% ipython --no-banner

In [1]: import numpy as np

In [2]: np.set_printoptions(suppress=True, linewidth=200)

In [3]: E = np.load("run6.npy")

In [4]: E
Out[4]: 
array([[ 0,  0,  0,  0,  0],
       [ 0,  3, -1,  0,  4],
       [ 0,  0,  0,  1,  0],
       [ 0,  0,  0,  0,  0],
       [-1, -4,  0,  0, -4],
       [ 0,  0,  0,  0,  0],
       [ 0,  2,  0,  0,  0],
       [ 5,  0,  0,  4,  0],
       [ 5, -4, -3,  0,  5],
       [ 0,  0, -3,  0, -4],
       [ 0,  5,  1,  0,  0],
       [ 3,  0,  0, -2,  5]])

In [5]: gram = E.T @ E

In [6]: gram
Out[6]: 
array([[ 60, -16, -15,  14,  44],
       [-16,  70,  14,   0,   8],
       [-15,  14,  20,   0,  -7],
       [ 14,   0,   0,  21, -10],
       [ 44,   8,  -7, -10,  98]])

In [7]: print((E @ E.T).shape)
(12, 12)

In [8]: print(np.round(np.linalg.svd(E, compute_uv=False) ** 2, 2))
[129.08  81.28  38.26  15.17   5.21]

In [9]: np.round(np.linalg.eigvalsh(gram)[::-1], 2)
Out[9]: array([129.08,  81.28,  38.26,  15.17,   5.21])

In [10]: np.linalg.matrix_rank(gram)
Out[10]: np.int64(5)

In [11]: w1 = np.array([[1, 0, 0, 0], [2, 0, 1, 0], [0, 1, 0, 1], [1, 0, 0, 0], [2, 2, 2, 1]])

In [12]: b = np.array([3, 1, 2, 0])

In [13]: hid = np.maximum(E @ w1 + b, 0)

In [14]: np.round((hid > 0).mean(axis=0), 2)
Out[14]: array([0.83, 0.83, 0.83, 0.33])

In [15]: cent = np.array([[-6, -1, 7], [2, -7, 3], [-7, -5, 1], [8, 2, 8]])

In [16]: w1 @ cent
Out[16]: 
array([[ -6,  -1,   7],
       [-19,  -7,  15],
       [ 10,  -5,  11],
       [ -6,  -1,   7],
       [-14, -24,  30]])

In [17]: (hid @ cent).round(6).argmax(axis=1)
Out[17]: array([2, 2, 2, 2, 0, 2, 2, 2, 2, 0, 2, 2])

In [18]: D = np.linalg.norm(E[:, None] - E[None], axis=-1)

In [19]: D[5].round(2)
Out[19]: array([0.  , 5.1 , 1.  , 0.  , 5.74, 0.  , 2.  , 6.4 , 8.66, 5.  , 5.1 , 6.16])

In [20]: np.unravel_index(D.round(6).argmax(), D.shape)
Out[20]: (np.int64(8), np.int64(10))

In [21]: np.linalg.matrix_rank(D ** 2)
Out[21]: np.int64(7)

In [22]: Xc = E - E.mean(axis=0)

In [23]: V = np.linalg.svd(Xc)[2][:4]

In [24]: out = Xc - Xc @ V.T @ V

In [25]: np.round(np.cov(Xc @ V.T, rowvar=False), 2) + 0
Out[25]: 
array([[10.67,  0.  ,  0.  ,  0.  ],
       [ 0.  ,  7.37,  0.  ,  0.  ],
       [ 0.  ,  0.  ,  3.05,  0.  ],
       [ 0.  ,  0.  ,  0.  ,  1.17]])

In [26]: out = np.array([[3, -9, -8, 4, 9, 6, 4, 0, -7, 7, 8, -7],
    ...:     [6, 2, -3, -2, 4, -1, 1, -8, -5, -3, 8, -1],
    ...:     [5, 8, 5, -3, 7, -1, -1, 8, 3, 7, -4, -3],
    ...:     [7, 8, 1, -7, 3, 0, -7, 5, -8, -8, -3, 9],
    ...:     [-2, 8, 7, -8, 8, -6, -7, 4, -4, -2, -6, -5],
    ...:     [-5, -4, -2, -6, 1, -3, -4, -7, -5, 2, -6, -8],
    ...:     [-8, -3, 4, 7, 9, 8, -1, -5, -4, -9, 9, -4],
    ...:     [-2, 9, -9, -8, 4, -7, 5, 9, 0, -5, 0, 3],
    ...:     [4, 5, 0, -1, 3, -3, -7, 6, -7, 5, 9, 4],
    ...:     [-5, -6, 2, 6, -2, -4, 4, 2, 1, 0, -9, -8],
    ...:     [3, 7, -1, 1, 3, 4, 1, -2, -1, -4, -4, -6],
    ...:     [9, -5, -7, 3, 9, 6, 2, 0, -8, 7, 8, -6]])

In [27]: W0 = out - out.T

In [28]: W0
Out[28]: 
array([[  0, -15, -13,  -3,  11,  11,  12,   2, -11,  12,   5, -16],
       [ 15,   0, -11, -10,  -4,   3,   4, -17, -10,   3,   1,   4],
       [ 13,  11,   0,  -4,   0,   1,  -5,  17,   3,   5,  -3,   4],
       [  3,  10,   4,   0,  11,   6, -14,  13,  -7, -14,  -4,   6],
       [-11,   4,   0, -11,   0,  -7, -16,   0,  -7,   0,  -9, -14],
       [-11,  -3,  -1,  -6,   7,   0, -12,   0,  -2,   6, -10, -14],
       [-12,  -4,   5,  14,  16,  12,   0, -10,   3, -13,   8,  -6],
       [ -2,  17, -17, -13,   0,   0,  10,   0,  -6,  -7,   2,   3],
       [ 11,  10,  -3,   7,   7,   2,  -3,   6,   0,   4,  10,  12],
       [-12,  -3,  -5,  14,   0,  -6,  13,   7,  -4,   0,  -5, -15],
       [ -5,  -1,   3,   4,   9,  10,  -8,  -2, -10,   5,   0, -14],
       [ 16,  -4,  -4,  -6,  14,  14,   6,  -3, -12,  15,  14,   0]])

In [29]: x = np.array([1, -2, -1, 1, 3, 2, 2, 3, 0, -3, -2, -2])

In [30]: np.round(np.linalg.eigvals(W0).real, 2) + 0
Out[30]: array([0., 0., 0., 0., 0., 0., 0., 0., 0., 0., 0., 0.])

In [31]: x @ W0 @ x
Out[31]: np.int64(0)

In [32]: np.round(np.linalg.svd(W0, compute_uv=False), 2)
Out[32]: array([52.21, 52.21, 39.91, 39.91, 30.34, 30.34, 13.91, 13.91,  8.19,  8.19,  4.22,  4.22])

In [33]: O = np.linalg.solve(np.eye(12) - W0, np.eye(12) + W0)

In [34]: np.round(O @ O.T, 2) + 0
Out[34]: 
array([[1., 0., 0., 0., 0., 0., 0., 0., 0., 0., 0., 0.],
       [0., 1., 0., 0., 0., 0., 0., 0., 0., 0., 0., 0.],
       [0., 0., 1., 0., 0., 0., 0., 0., 0., 0., 0., 0.],
       [0., 0., 0., 1., 0., 0., 0., 0., 0., 0., 0., 0.],
       [0., 0., 0., 0., 1., 0., 0., 0., 0., 0., 0., 0.],
       [0., 0., 0., 0., 0., 1., 0., 0., 0., 0., 0., 0.],
       [0., 0., 0., 0., 0., 0., 1., 0., 0., 0., 0., 0.],
       [0., 0., 0., 0., 0., 0., 0., 1., 0., 0., 0., 0.],
       [0., 0., 0., 0., 0., 0., 0., 0., 1., 0., 0., 0.],
       [0., 0., 0., 0., 0., 0., 0., 0., 0., 1., 0., 0.],
       [0., 0., 0., 0., 0., 0., 0., 0., 0., 0., 1., 0.],
       [0., 0., 0., 0., 0., 0., 0., 0., 0., 0., 0., 1.]])

In [35]: round(np.linalg.det(O), 2)
Out[35]: np.float64(1.0)
